$ python -q
>>> import numpy as np
>>> np.set_printoptions(suppress=True, linewidth=120)
>>> tidy = lambda a: np.round(a, 1) + 0
>>> m1 = np.loadtxt("test17.csv", delimiter=",")
>>> m1
array([[0., 2., 1., 0., 0., 1., 2., 0., 3.],
       [0., 0., 1., 3., 2., 0., 0., 3., 0.],
       [0., 0., 0., 1., 1., 1., 3., 3., 2.],
       [0., 0., 0., 0., 1., 0., 3., 2., 2.],
       [0., 0., 0., 0., 0., 2., 2., 0., 3.],
       [0., 0., 0., 0., 0., 0., 1., 3., 3.],
       [0., 0., 0., 0., 0., 0., 0., 0., 0.],
       [0., 0., 0., 0., 0., 0., 0., 0., 0.],
       [0., 0., 0., 0., 0., 0., 0., 0., 0.]])
>>> np.allclose(m1[:-1].T @ np.linalg.lstsq(m1[:-1].T, m1[-1])[0], m1[-1])
True
>>> np.linalg.lstsq(m1[:-1].T, m1[-1])[2]
np.int32(6)
>>> np.unique(m1.round(6), axis=0).shape
(7, 9)
>>> tidy(m1 @ np.linalg.pinv(m1) @ m1)
array([[0., 2., 1., 0., 0., 1., 2., 0., 3.],
       [0., 0., 1., 3., 2., 0., 0., 3., 0.],
       [0., 0., 0., 1., 1., 1., 3., 3., 2.],
       [0., 0., 0., 0., 1., 0., 3., 2., 2.],
       [0., 0., 0., 0., 0., 2., 2., 0., 3.],
       [0., 0., 0., 0., 0., 0., 1., 3., 3.],
       [0., 0., 0., 0., 0., 0., 0., 0., 0.],
       [0., 0., 0., 0., 0., 0., 0., 0., 0.],
       [0., 0., 0., 0., 0., 0., 0., 0., 0.]])
>>> left, sig, VT = np.linalg.svd(m1)
>>> tidy(sig)
array([9. , 5.1, 2.6, 2.1, 1.7, 0.6, 0. , 0. , 0. ])
>>> out = left[:, :6] @ np.diag(sig[:6]) @ VT[:6]
>>> np.linalg.matrix_rank(out)
np.int64(6)
>>> np.linalg.cond(m1) > 100
np.True_
>>> tidy(np.linalg.norm(m1, 2) / np.linalg.norm(m1))
np.float64(0.8)
>>> [round(float(x), 1) for x in np.linalg.svd(m1, compute_uv=False)[:3]]
[9.0, 5.1, 2.6]
>>> x = np.array([-1, 0, -1, 2, -1, 2, -2, 0, -2])
>>> np.sign((m1 @ x).round(6))
array([-1.,  1., -1., -1., -1., -1.,  0.,  0.,  0.])
>>> (m1 * x).sum(axis=1)
array([ -9.,   3.,  -7., -11.,  -6.,  -8.,   0.,   0.,   0.])
>>> m1 @ np.eye(9)[6]
array([2., 0., 3., 3., 2., 1., 0., 0., 0.])
>>> np.einsum("ij,j->i", m1, x)
array([ -9.,   3.,  -7., -11.,  -6.,  -8.,   0.,   0.,   0.])
>>> data = np.load("arr.npy")
>>> data
array([[ 0., -3.,  0.,  0.],
       [-3.,  2., -3.,  0.],
       [ 0., -3.,  1., -3.],
       [ 0.,  0., -3.,  3.]])
>>> proj = np.triu(np.array([[-2, 0, -1, 1], [3, 1, 1, -1], [1, 2, -1, 3], [-1, -1, -1, 3]]), 1) + np.eye(4)
>>> out = proj @ data @ np.linalg.inv(proj)
>>> out
array([[ 0.,  0., -4., 18.],
       [-3., -1., -1., -1.],
       [ 0., -3., -5., 18.],
       [ 0.,  0., -3., 12.]])
>>> tidy(np.poly(out))
array([  1.,  -6., -16.,  75.,  54.])
>>> tidy(np.linalg.det(out))
np.float64(54.0)
>>> proj @ data - data @ proj
array([[ 0.,  3., -1.,  3.],
       [ 0., -3., -1.,  8.],
       [ 0.,  0., -6.,  3.],
       [ 0.,  0.,  0.,  9.]])
>>> data.sum(axis=0)
array([-3., -4., -5.,  0.])
>>> data[:, 4]
Traceback (most recent call last):
  File "<python-input-30>", line 1, in <module>
    data[:, 4]
    ~~~~^^^^^^
IndexError: index 4 is out of bounds for axis 1 with size 4
>>> tidy(data.mean(axis=0))
array([-0.8, -1. , -1.2,  0. ])
>>> np.abs(data).max()
np.float64(3.0)
>>> np.linalg.rank(data)
Traceback (most recent call last):
  File "<python-input-33>", line 1, in <module>
    np.linalg.rank(data)
    ^^^^^^^^^^^^^^
AttributeError: module 'numpy.linalg' has no attribute 'rank'
>>> arr = np.array([[1, -1, 1, -1], [1, 0, 0, 0], [1, 1, 1, 1], [1, 2, 4, 8]])
>>> W1 = np.array([[2, 2, 1, 1, 3, 0],
...     [3, 1, 3, 3, 3, 3],
...     [3, 1, 2, 0, 1, 0],
...     [1, 3, 2, 3, 2, 0]])
>>> c = np.array([-2, -1, -1, 3, -1, -1])
>>> act = np.maximum(arr @ W1 + c, 0)
>>> tidy((act > 0).mean(axis=0))
array([0.5, 0.8, 0.5, 0.8, 0.8, 0.5])
>>> np.linalg.matrix_rank(act)
np.int64(3)
>>> (act > 0).astype(int)
array([[0, 0, 0, 0, 0, 0],
       [0, 1, 0, 1, 1, 0],
       [1, 1, 1, 1, 1, 1],
       [1, 1, 1, 1, 1, 1]])
>>> Z = np.array([[1, 3, 3], [5, 0, 5], [1, 5, 0], [4, 3, 5], [3, 5, 1], [2, 3, 5]])
>>> W1 @ Z
array([[26, 29, 24],
       [38, 57, 47],
       [13, 24, 15],
       [36, 32, 35]])
>>> act @ Z
array([[  0,   0,   0],
       [ 27,  22,  27],
       [112, 132, 119],
       [441, 485, 456]])
>>> np.trace(arr)
np.int64(10)
>>> tidy(np.linalg.det(arr))
np.float64(12.0)
>>> arr @ arr
array([[ 0, -2, -2, -8],
       [ 1, -1,  1, -1],
       [ 4,  2,  6,  8],
       [15, 19, 37, 67]])
>>> u = np.array([3, 0, 3, 1])
>>> out = arr + np.outer(u, np.eye(4)[0])
>>> tidy(np.linalg.det(out) / np.linalg.det(arr)), tidy(1 + np.linalg.solve(arr, u)[0])
(np.float64(1.0), np.float64(1.0))
>>> np.linalg.matrix_rank(np.linalg.inv(out) - np.linalg.inv(arr), tol=1e-8)
np.int64(1)
>>> out
array([[ 4., -1.,  1., -1.],
       [ 1.,  0.,  0.,  0.],
       [ 4.,  1.,  1.,  1.],
       [ 2.,  2.,  4.,  8.]])
>>> np.linalg.matrix_rank(out - arr)
np.int64(1)
>>> rng = np.random.default_rng(99)
>>> labels = rng.permutation(4)
>>> out = arr[:, labels] * rng.choice([-1, 1], 4)
>>> out
array([[ 1, -1, -1, -1],
       [ 1,  0,  0,  0],
       [ 1, -1,  1,  1],
       [ 1, -4,  8,  2]])
>>> left, _, VT = np.linalg.svd(arr.T @ out)
>>> labels
array([0, 2, 3, 1])
>>> tidy(np.linalg.lstsq(arr, out)[0])
array([[ 1.,  0.,  0.,  0.],
       [ 0.,  0.,  0.,  1.],
       [ 0., -1.,  0.,  0.],
       [ 0.,  0.,  1.,  0.]])
